% python3 -q
>>> import numpy as np
>>> np.set_printoptions(precision=3, suppress=True, linewidth=160)
>>> K = np.load("out7.npy")
>>> K
array([[ 3.696,  1.291, -5.054,  0.074],
       [-2.333, -0.691,  3.117,  0.026],
       [-1.219, -0.364,  1.685,  0.007],
       [-3.941, -1.28 ,  5.293, -0.113],
       [-3.51 , -1.202,  4.631,  0.057],
       [-4.745, -1.616,  6.424, -0.002],
       [-1.471, -0.569,  2.002,  0.04 ],
       [ 3.382,  1.173, -4.487,  0.006],
       [-3.042, -1.057,  4.123,  0.123],
       [-0.198, -0.096,  0.265, -0.065],
       [-1.541, -0.536,  1.988,  0.018],
       [-0.755, -0.259,  0.952,  0.022],
       [-4.522, -1.48 ,  5.924, -0.051],
       [ 2.997,  0.975, -4.001, -0.009],
       [-0.819, -0.237,  1.066, -0.03 ],
       [ 0.347,  0.177, -0.435,  0.003],
       [-1.08 , -0.391,  1.577, -0.009],
       [-0.677, -0.183,  0.863,  0.014],
       [-2.619, -0.715,  3.34 , -0.075]])
>>> Xc = K - K.mean(axis=0)
>>> U, sig, vt = np.linalg.svd(Xc, full_matrices=False)
>>> sig
array([17.858,  0.267,  0.19 ,  0.159])
>>> np.abs(vt[0]).argmax()
np.int64(2)
>>> np.abs(U[:, 0]).argmax()
np.int64(0)
>>> q, R = np.linalg.qr(K)
>>> round(abs(R[0, 0]), 3), round(np.linalg.norm(K[:, 0]), 3)
(np.float64(11.64), np.float64(11.64))
>>> R
array([[-11.64 ,  -3.875,  15.544,  -0.038],
       [  0.   ,  -0.249,   0.161,   0.074],
       [  0.   ,   0.   ,  -0.276,   0.013],
       [  0.   ,   0.   ,   0.   ,   0.216]])
>>> np.abs(np.diag(R))
array([11.64 ,  0.249,  0.276,  0.216])
>>> m1 = np.loadtxt("a.csv", delimiter=",")
>>> m1
array([[ 0.925,  0.06 , -0.178,  0.905,  0.793,  0.994],
       [ 0.919,  0.664, -0.523,  0.845,  0.93 , -0.139],
       [-0.999, -0.43 ,  0.537, -0.998, -0.993, -1.   ],
       [ 0.159, -0.1  ,  0.04 ,  0.178,  0.02 ,  0.617],
       [ 0.952,  0.67 , -0.544,  0.903,  0.951,  0.336],
       [ 0.565,  0.774, -0.551,  0.282,  0.848, -0.994],
       [-0.982, -0.585,  0.523, -0.965, -0.967, -0.958],
       [ 0.955,  0.07 , -0.207,  0.941,  0.851,  0.998],
       [-0.919, -0.664,  0.523, -0.845, -0.93 ,  0.139],
       [ 0.635, -0.282,  0.09 ,  0.658,  0.235,  0.99 ],
       [-0.647, -0.647,  0.454, -0.454, -0.808,  0.923],
       [ 0.598,  0.675, -0.47 ,  0.38 ,  0.804, -0.962],
       [ 0.658, -0.774,  0.454,  0.782, -0.327,  1.   ],
       [-0.834, -0.592,  0.446, -0.726, -0.867,  0.38 ],
       [-0.711,  0.02 ,  0.07 , -0.686, -0.501, -0.95 ],
       [ 0.845, -0.06 , -0.08 ,  0.827,  0.629,  0.991],
       [ 0.993,  0.927, -0.818,  0.973,  0.996, -0.811],
       [-0.711,  0.02 ,  0.07 , -0.686, -0.501, -0.95 ],
       [-0.992, -0.952,  0.851, -0.966, -0.997,  0.969],
       [-0.207,  0.3  , -0.149, -0.282,  0.119, -0.932],
       [-0.67 , -0.898,  0.701, -0.31 , -0.937,  1.   ],
       [ 0.811, -0.168, -0.01 ,  0.804,  0.523,  0.994],
       [ 0.947,  0.77 , -0.617,  0.881,  0.963, -0.537],
       [ 0.997,  0.872, -0.774,  0.991,  0.997,  0.774],
       [-0.982, -0.97 ,  0.876, -0.919, -0.997,  0.999],
       [-0.993, -0.981,  0.91 , -0.962, -0.999,  0.999],
       [ 0.996,  0.948, -0.854,  0.983,  0.998, -0.843],
       [ 1.   ,  0.981, -0.93 ,  0.997,  1.   , -0.778],
       [-0.854, -0.1  ,  0.168, -0.821, -0.711, -0.97 ],
       [-0.999, -0.993,  0.956, -0.995, -1.   ,  0.997],
       [ 0.954,  0.749, -0.604,  0.9  ,  0.963, -0.235],
       [-0.336,  0.04 ,  0.01 , -0.327, -0.188, -0.691],
       [ 1.   ,  0.999, -0.988,  1.   ,  1.   , -0.962]])
>>> idx = m1[:, 2] > np.median(m1[:, 2])
>>> f = m1[idx].mean(axis=0) - m1[~idx].mean(axis=0)
>>> np.round((((m1 - m1.mean(axis=0)) @ f > 0) == idx).mean(), 3)
np.float64(0.939)
>>> idx.astype(int)
array([0, 0, 1, 1, 0, 0, 1, 0, 1, 1, 1, 0, 1, 1, 1, 0, 0, 1, 1, 0, 1, 0, 0, 0, 1, 1, 0, 0, 1, 1, 0, 0, 0])
>>> np.argsort(-np.abs(f).round(6), kind="stable")
array([4, 0, 3, 1, 2, 5])
>>> Xc = m1 - m1.mean(axis=0)
>>> V = np.linalg.svd(Xc)[2][:2]
>>> B = Xc - Xc @ V.T @ V
>>> np.round(np.cov(Xc @ V.T, rowvar=False), 3) + 0
array([[2.689, 0.   ],
       [0.   , 0.877]])
>>> np.round(np.linalg.norm(B) / np.linalg.norm(Xc), 3)
np.float64(0.131)
>>> np.diag(V.T @ V)
array([0.303, 0.208, 0.139, 0.289, 0.256, 0.805])
>>> np.linalg.norm(B, axis=1).round(6).argmax()
np.int64(12)
>>> Xc = m1 - m1.mean(axis=0)
>>> U, sig, vt = np.linalg.svd(Xc, full_matrices=False)
>>> vt[0] * np.sign(vt[0, np.abs(vt[0]).argmax()])
array([ 0.498,  0.382, -0.343,  0.464,  0.502, -0.146])
>>> np.abs(vt[-1])
array([0.62 , 0.206, 0.446, 0.568, 0.227, 0.039])
>>> np.searchsorted(np.cumsum(sig ** 2) / (sig ** 2).sum(), 0.9) + 1
np.int64(2)
>>> rng = np.random.default_rng(650181)
>>> B = m1 + rng.integers(-2, 3, (33, 2)) @ rng.integers(-2, 3, (2, 6))
>>> B
array([[ 2.925, -0.94 , -0.178,  1.905,  2.793,  1.994],
       [ 1.919,  0.664, -0.523,  1.845,  0.93 , -1.139],
       [ 2.001, -1.43 ,  0.537,  1.002,  1.007, -1.   ],
       [ 5.159, -3.1  ,  0.04 ,  2.178,  6.02 ,  4.617],
       [ 4.952, -2.33 , -0.544,  1.903,  6.951,  5.336],
       [ 6.565, -3.226, -0.551,  2.282,  8.848,  5.006],
       [-5.982,  2.415,  0.523, -2.965, -6.967, -4.958],
       [ 6.955, -3.93 , -0.207,  2.941,  8.851,  6.998],
       [ 2.081, -2.664,  0.523,  0.155,  3.07 ,  3.139],
       [-3.365,  2.718,  0.09 , -0.342, -5.765, -4.01 ],
       [-0.647, -0.647,  0.454, -0.454, -0.808,  0.923],
       [-3.402,  2.675, -0.47 , -1.62 , -3.196, -2.962],
       [ 4.658, -3.774,  0.454,  1.782,  5.673,  6.   ],
       [-3.834,  1.408,  0.446, -1.726, -4.867, -2.62 ],
       [-3.711,  2.02 ,  0.07 , -1.686, -4.501, -3.95 ],
       [ 4.845, -3.06 , -0.08 ,  1.827,  6.629,  5.991],
       [ 2.993, -0.073, -0.818,  1.973,  2.996,  0.189],
       [ 1.289,  0.02 ,  0.07 ,  1.314, -0.501, -2.95 ],
       [ 2.008, -2.952,  0.851,  0.034,  3.003,  3.969],
       [-0.207, -0.7  , -0.149, -1.282,  2.119,  2.068],
       [ 1.33 , -1.898,  0.701,  0.69 ,  1.063,  2.   ],
       [ 2.811, -1.168, -0.01 ,  1.804,  2.523,  1.994],
       [ 2.947,  0.77 , -0.617,  2.881,  0.963, -2.537],
       [ 5.997, -2.128, -0.774,  2.991,  6.997,  4.774],
       [-4.982,  1.03 ,  0.876, -2.919, -4.997, -1.001],
       [ 0.007, -1.981,  0.91 , -0.962,  1.001,  2.999],
       [-3.004,  2.948, -0.854, -1.017, -3.002, -2.843],
       [ 3.   , -0.019, -0.93 ,  1.997,  3.   ,  0.222],
       [-6.854,  3.9  ,  0.168, -2.821, -8.711, -6.97 ],
       [ 3.001, -2.993,  0.956,  1.005,  3.   ,  2.997],
       [-3.046,  3.749, -0.604, -0.1  , -5.037, -5.235],
       [ 2.664, -0.96 ,  0.01 ,  1.673,  1.812, -0.691],
       [-1.   ,  0.999, -0.988, -1.   ,  1.   ,  1.038]])
>>> np.abs(B - m1).sum(axis=1)
array([ 7.,  3.,  8., 20., 19., 26., 20., 26., 13., 19.,  0., 14., 19., 13., 13., 19.,  7.,  6., 13.,  7.,  7.,  7.,  6., 20., 14.,  6., 14.,  7., 26., 14.,
       19.,  8.,  6.])
>>> np.linalg.matrix_rank(B - m1, tol=1e-8)
np.int64(2)
>>> vec = np.array([0, 0, 0, 2, 1, 2])
>>> y = B @ vec
>>> np.round(np.linalg.solve(B.T @ B, B.T @ y), 3) + 0
array([0., 0., 0., 2., 1., 2.])
>>> np.round(np.linalg.lstsq(B, y)[0], 3) + 0
array([0., 0., 0., 2., 1., 2.])
>>> y = y + 0.02 * rng.normal(size=33)
>>> print(y)
[ 10.585   2.342   0.989  19.618  21.464  23.406 -22.823  28.737   9.654 -14.426   0.126 -12.379  21.234 -13.569 -15.787  22.238   7.338  -3.776  11.002
   3.7     6.442  10.123   1.675  22.513 -12.825   5.071 -10.738   7.477 -28.28   10.992 -15.703   3.748   1.088]
>>> coef, *_ = np.linalg.lstsq(B, y)
>>> [round(float(np.linalg.norm(np.linalg.solve(B.T @ B + lam * np.eye(6), B.T @ y))), 2) for lam in (0, 1, 10, 100)]
[3.01, 2.57, 2.15, 1.89]
>>> round(float(np.linalg.norm(y - B @ coef)), 3)
0.09
>>> coef
array([-0.008, -0.008, -0.023,  2.014,  0.994,  2.005])
>>> print(coef.round())
[-0. -0. -0.  2.  1.  2.]
>>> f = np.array([-2, 3, -3, 2, 0, -3, 0, 3]) + 0.5
>>> data = np.outer(f, f) / (f @ f)
>>> data
array([[ 0.049, -0.114,  0.082, -0.082, -0.016,  0.082, -0.016, -0.114],
       [-0.114,  0.266, -0.19 ,  0.19 ,  0.038, -0.19 ,  0.038,  0.266],
       [ 0.082, -0.19 ,  0.136, -0.136, -0.027,  0.136, -0.027, -0.19 ],
       [-0.082,  0.19 , -0.136,  0.136,  0.027, -0.136,  0.027,  0.19 ],
       [-0.016,  0.038, -0.027,  0.027,  0.005, -0.027,  0.005,  0.038],
       [ 0.082, -0.19 ,  0.136, -0.136, -0.027,  0.136, -0.027, -0.19 ],
       [-0.016,  0.038, -0.027,  0.027,  0.005, -0.027,  0.005,  0.038],
       [-0.114,  0.266, -0.19 ,  0.19 ,  0.038, -0.19 ,  0.038,  0.266]])
>>> np.allclose(data[:-1].T @ np.linalg.lstsq(data[:-1].T, data[-1])[0], data[-1])
True
>>> arr = np.loadtxt("data.csv", delimiter=",")
>>> print(arr)
[[ 0.904 -3.032 -3.015  0.05   0.939  1.965 -3.107  3.137]
 [ 1.049 -3.037 -3.03  -0.068  0.919  2.135 -2.995  2.881]
 [ 1.055 -3.002 -3.225 -0.026  0.982  1.972 -3.075  3.096]
 [ 1.039 -3.031 -3.072  0.082  0.846  1.825 -3.177  2.954]
 [ 0.91  -2.971 -3.039 -0.116  1.002  1.978 -3.01   2.958]
 [ 1.181 -2.918 -3.035  0.009  0.947  2.306 -2.905  3.104]
 [ 1.029 -2.931 -3.05   0.258  0.938  1.927 -2.912  2.942]
 [ 1.126 -3.029 -3.297 -0.129  0.914  2.198 -3.038  2.821]
 [ 1.16   1.921  0.957  2.959  0.924 -0.005  1.059 -1.981]
 [ 0.92   1.919  1.04   2.897  1.085  0.013  1.082 -2.068]
 [ 0.912  1.756  0.993  2.973  1.027  0.116  1.007 -1.949]
 [ 0.854  2.146  0.917  2.971  0.838  0.036  1.159 -2.235]
 [ 1.077  1.854  1.129  2.951  0.987  0.031  1.126 -2.02 ]
 [ 1.196  2.052  0.978  3.168  0.995  0.079  1.11  -2.09 ]
 [ 0.858  2.039  0.916  3.081  0.96   0.087  1.018 -2.119]
 [ 0.885  1.89   0.788  3.037  0.894 -0.022  0.924 -1.99 ]
 [ 1.966  1.075  1.177 -3.047 -1.054  1.896 -2.001 -3.126]
 [ 1.915  1.225  0.956 -3.044 -0.931  1.995 -2.05  -2.916]
 [ 2.04   1.031  0.893 -3.039 -1.119  1.836 -1.986 -2.801]
 [ 2.055  0.768  1.045 -2.949 -0.928  1.885 -1.963 -2.997]
 [ 2.109  1.106  1.157 -2.903 -1.027  1.816 -1.896 -3.281]
 [ 1.996  0.955  1.028 -3.029 -0.991  1.937 -2.059 -2.995]
 [ 2.128  0.987  1.027 -3.132 -1.194  1.95  -2.073 -2.863]
 [ 1.948  0.952  0.863 -3.035 -1.029  1.94  -2.024 -2.882]]
>>> U, sig, vt = np.linalg.svd(arr)
>>> print(sig)
[20.372 16.201  9.816  0.539  0.495  0.445  0.368  0.25 ]
>>> np.argmax(sig[:-1] / (sig[1:] + 1e-6)) + 1
np.int64(3)
>>> B = U[:, :3] @ np.diag(sig[:3]) @ vt[:3]
>>> np.round(np.linalg.norm(arr - B, 2), 3), round(sig[3], 3)
(np.float64(0.539), np.float64(0.539))
>>> np.linalg.matrix_rank(B)
np.int64(3)
>>> Xc = arr - arr.mean(axis=0)
>>> U, sig, vt = np.linalg.svd(Xc, full_matrices=False)
>>> np.round(sig ** 2 / (sig ** 2).sum(), 3) + 0
array([0.649, 0.349, 0.   , 0.   , 0.   , 0.   , 0.   , 0.   ])
>>> print(np.abs(U[:, 0]).argmax())
2
>>> vt[0] * np.sign(vt[0, np.abs(vt[0]).argmax()])
array([-0.037, -0.519, -0.46 , -0.089,  0.079,  0.148, -0.335,  0.608])
>>> (np.sign(U[:, 0]) == np.sign(U[0, 0])).astype(int)
array([1, 1, 1, 1, 1, 1, 1, 1, 0, 0, 0, 0, 0, 0, 0, 0, 0, 0, 0, 0, 0, 0, 0, 0])
>>> print(np.searchsorted(np.cumsum(sig ** 2) / (sig ** 2).sum(), 0.9) + 1)
2
>>> print(np.linalg.matrix_rank(Xc))
8
>>> round((sig ** 2).sum() ** 2 / (sig ** 4).sum(), 3)
np.float64(1.84)
>>> proj = arr @ np.linalg.solve(arr.T @ arr, arr.T)
>>> round(np.trace(proj), 3)
np.float64(8.0)
>>> proj @ arr[:, 7]
array([ 3.137,  2.881,  3.096,  2.954,  2.958,  3.104,  2.942,  2.821, -1.981, -2.068, -1.949, -2.235, -2.02 , -2.09 , -2.119, -1.99 , -3.126, -2.916, -2.801,
       -2.997, -3.281, -2.995, -2.863, -2.882])
>>> np.round(np.linalg.eigvalsh(proj), 3) + 0
array([0., 0., 0., 0., 0., 0., 0., 0., 0., 0., 0., 0., 0., 0., 0., 0., 1., 1., 1., 1., 1., 1., 1., 1.])
>>> gram = np.cov(arr, rowvar=False)
>>> round(np.corrcoef(arr[:, 1], arr[:, 6])[0, 1], 3)
np.float64(0.809)
>>> np.polyfit(arr[:, 1], arr[:, 6], 1)
array([ 0.656, -1.317])
>>> gram.shape
(8, 8)
>>> print(np.median(arr, axis=0))
[ 1.101  1.009  0.917 -0.009  0.917  1.89  -2.013 -2.044]
>>> np.argwhere(np.triu(np.abs(np.corrcoef(arr.T)) > 0.8, 1))
array([[0, 3],
       [0, 4],
       [1, 2],
       [1, 6],
       [1, 7],
       [2, 7],
       [3, 4],
       [3, 5],
       [5, 6]])
>>> W0 = np.array([[0, 0, 1, 1, 0, 0], [2, 1, 2, 0, 1, 2], [0, 0, 0, 2, 0, 2]])
>>> W0[:, 3] = 5 * W0[:, 4]
>>> W0
array([[0, 0, 1, 0, 0, 0],
       [2, 1, 2, 5, 1, 2],
       [0, 0, 0, 0, 0, 2]])
>>> t3 = np.stack([W0, -2 * W0, W0[::-1]])
>>> t3.shape
(3, 3, 6)
>>> np.linalg.matrix_rank(t3)
array([3, 3, 3])
>>> def softmax(z):
...     e = np.exp(z - z.max(axis=-1, keepdims=True))
...     return e / e.sum(axis=-1, keepdims=True)
... 
>>> softmax(W0).sum(axis=1)
array([1., 1., 1.])
>>> scores = W0 @ W0.T / np.sqrt(6)
>>> np.round(softmax(scores + np.triu(np.full(scores.shape, -np.inf), 1)), 3) + 0
array([[1.   , 0.   , 0.   ],
       [0.   , 1.   , 0.   ],
       [0.089, 0.456, 0.456]])
>>> softmax(scores).round(6).argmax(axis=1)
array([1, 1, 1])
